% python3 -q
>>> import numpy as np
>>> from numpy import linalg as LA
>>> np.set_printoptions(precision=3, suppress=True, linewidth=160, floatmode="fixed")
>>> def rd(a):
...     return np.round(a, 3) + 0
... 
>>> W0 = np.load("x.npy")
>>> print(W0)
[[ 4  0 -2  4  2]
 [ 0  4  2 -2  0]
 [-2  2  2 -3 -1]
 [ 4 -2 -3  5  2]
 [ 2  0 -1  2  1]]
>>> proj = np.triu(np.array([[-1, 1, -1, 2, 0],
...     [0, -2, 2, 2, -1],
...     [-1, -1, 0, -2, 1],
...     [-1, -2, 2, -2, 2],
...     [-2, -2, -2, -2, 0]]), 1) + np.eye(5)
>>> A2 = proj @ W0 @ LA.inv(proj)
>>> print(A2)
[[  14.000  -16.000   38.000   95.000 -237.000]
 [   2.000    2.000   -1.000  -10.000   24.000]
 [  -8.000   14.000  -29.000  -81.000  201.000]
 [   8.000  -10.000   23.000   59.000 -147.000]
 [   2.000   -2.000    5.000   12.000  -30.000]]
>>> print(rd(LA.det(A2)))
0.0
>>> print(rd(np.poly(A2)))
[  1.000 -16.000  51.000   0.000   0.000   0.000]
>>> rng = np.random.default_rng(236)
>>> z = rng.permutation(5)
>>> print(z)
[0 4 2 3 1]
>>> A2 = W0[z][:, z]
>>> print(np.allclose(A2, W0))
False
>>> K = np.array([[0, 2, 0, 1, 2, 0],
...     [0, 0, 1, 1, 2, 2],
...     [2, 1, 2, 1, 2, 2],
...     [1, 2, 0, 2, 2, 0],
...     [1, 1, 2, 2, 2, 0],
...     [2, 1, 0, 0, 0, 0],
...     [0, 1, 1, 2, 2, 0],
...     [1, 2, 1, 0, 2, 2]])
>>> K[:, 0] = 5 * K[:, 1]
>>> print(K)
[[10  2  0  1  2  0]
 [ 0  0  1  1  2  2]
 [ 5  1  2  1  2  2]
 [10  2  0  2  2  0]
 [ 5  1  2  2  2  0]
 [ 5  1  0  0  0  0]
 [ 5  1  1  2  2  0]
 [10  2  1  0  2  2]]
>>> print(np.allclose(K[:-1].T @ LA.lstsq(K[:-1].T, K[-1])[0], K[-1]))
True
>>> print(np.abs(np.diag(LA.qr(K)[1])) > 1e-9)
[ True False  True  True  True  True]
>>> print(rd(K @ LA.pinv(K) @ K))
[[10.000  2.000  0.000  1.000  2.000  0.000]
 [ 0.000  0.000  1.000  1.000  2.000  2.000]
 [ 5.000  1.000  2.000  1.000  2.000  2.000]
 [10.000  2.000  0.000  2.000  2.000  0.000]
 [ 5.000  1.000  2.000  2.000  2.000  0.000]
 [ 5.000  1.000  0.000  0.000  0.000  0.000]
 [ 5.000  1.000  1.000  2.000  2.000  0.000]
 [10.000  2.000  1.000  0.000  2.000  2.000]]
>>> print(np.unique(K.round(6), axis=0).shape)
(8, 6)
>>> feats = np.load("run4.npy")
>>> print(feats)
[[-14  -7   0 -14 -17  -6]
 [ -2   5  12  -2  -5   6]
 [-12  -5   2 -12 -15  -4]]
>>> A2 = np.array([[-3, -3, -3],
...     [3, 3, 0],
...     [-2, 0, 3],
...     [-3, 2, -3],
...     [-1, -3, -3],
...     [-3, -3, 2]])
>>> print(A2.T @ feats.T)
[[ 98 -10  80]
 [ 62  14  54]
 [123  75 115]]
>>> print(LA.matrix_rank(feats @ A2))
2
>>> print(np.vstack([feats, A2.T]).shape)
(6, 6)
>>> print(np.einsum("ij,ij->i", feats, feats))
[766 238 558]
>>> print(LA.matrix_rank(feats, rtol=0.1))
2
>>> print(np.argsort(-LA.norm(feats, axis=0).round(6), kind="stable")[:3])
[4 0 3]
>>> A2 = feats / np.sqrt((feats ** 2).mean(axis=1, keepdims=True))
>>> print(rd(feats - feats.mean(axis=1, keepdims=True)))
[[-4.333  2.667  9.667 -4.333 -7.333  3.667]
 [-4.333  2.667  9.667 -4.333 -7.333  3.667]
 [-4.333  2.667  9.667 -4.333 -7.333  3.667]]
>>> print(LA.matrix_rank(A2) == LA.matrix_rank(feats))
True
>>> print(rd(LA.norm(A2, axis=1)))
[2.449 2.449 2.449]
>>> m1 = np.load("m.npy")
>>> print(m1)
[[-1.670  5.779 -0.878]
 [-6.217  3.993 -1.776]
 [ 5.958  2.516  1.228]
 [-7.043  5.298 -2.015]
 [-7.083  5.267 -2.137]
 [-6.264  3.930 -1.811]
 [-5.282  2.649 -1.514]
 [ 0.034  3.270 -0.259]
 [-9.186  2.811 -2.423]
 [-3.945  3.302 -1.257]
 [-0.960  4.468 -0.619]
 [-0.963  4.508 -0.726]
 [-6.986  5.248 -2.056]
 [ 3.646  3.085  0.618]]
>>> proj = m1 @ LA.solve(m1.T @ m1, m1.T)
>>> print(rd(LA.eigvalsh(proj)))
[0.000 0.000 0.000 0.000 0.000 0.000 0.000 0.000 0.000 0.000 0.000 1.000 1.000 1.000]
>>> print(np.allclose(proj @ proj, proj))
True
